In [1]: import numpy as np

In [2]: np.set_printoptions(precision=2, suppress=True, linewidth=140, legacy="1.25")

In [3]: def rnd(a):
   ...:     return np.round(a, 2) + 0
   ...: 

In [4]: F = np.load("sample6.npy")

In [5]: F
Out[5]: 
array([[0.3, 1. , 1. , 1. , 0. , 0. , 0. , 2. ],
       [2. , 1.3, 1. , 0. , 2. , 0. , 1. , 2. ],
       [2. , 2. , 0.3, 0. , 0. , 0. , 2. , 0. ],
       [1. , 0. , 0. , 2.3, 2. , 0. , 0. , 0. ],
       [0. , 2. , 0. , 0. , 0.3, 1. , 0. , 2. ],
       [1. , 0. , 0. , 0. , 0. , 1.3, 1. , 1. ],
       [2. , 1. , 0. , 1. , 1. , 0. , 0.3, 2. ],
       [0. , 1. , 1. , 1. , 0. , 0. , 0. , 2.3]])

In [6]: theta = np.radians(72)

In [7]: R = np.eye(8)

In [8]: R[3, 3] = R[5, 5] = np.cos(theta)

In [9]: R[3, 5], R[5, 3] = -np.sin(theta), np.sin(theta)

In [10]: rnd(R)
Out[10]: 
array([[ 1.  ,  0.  ,  0.  ,  0.  ,  0.  ,  0.  ,  0.  ,  0.  ],
       [ 0.  ,  1.  ,  0.  ,  0.  ,  0.  ,  0.  ,  0.  ,  0.  ],
       [ 0.  ,  0.  ,  1.  ,  0.  ,  0.  ,  0.  ,  0.  ,  0.  ],
       [ 0.  ,  0.  ,  0.  ,  0.31,  0.  , -0.95,  0.  ,  0.  ],
       [ 0.  ,  0.  ,  0.  ,  0.  ,  1.  ,  0.  ,  0.  ,  0.  ],
       [ 0.  ,  0.  ,  0.  ,  0.95,  0.  ,  0.31,  0.  ,  0.  ],
       [ 0.  ,  0.  ,  0.  ,  0.  ,  0.  ,  0.  ,  1.  ,  0.  ],
       [ 0.  ,  0.  ,  0.  ,  0.  ,  0.  ,  0.  ,  0.  ,  1.  ]])

In [11]: B = F @ R.T

In [12]: rnd(np.linalg.svd(F, compute_uv=False)), rnd(np.linalg.svd(B, compute_uv=False))
Out[12]: 
(array([6.95, 3.37, 3.18, 1.73, 1.57, 1.42, 0.98, 0.15]),
 array([6.95, 3.37, 3.18, 1.73, 1.57, 1.42, 0.98, 0.15]))

In [13]: np.allclose(F @ F.T, B @ B.T)
Out[13]: True
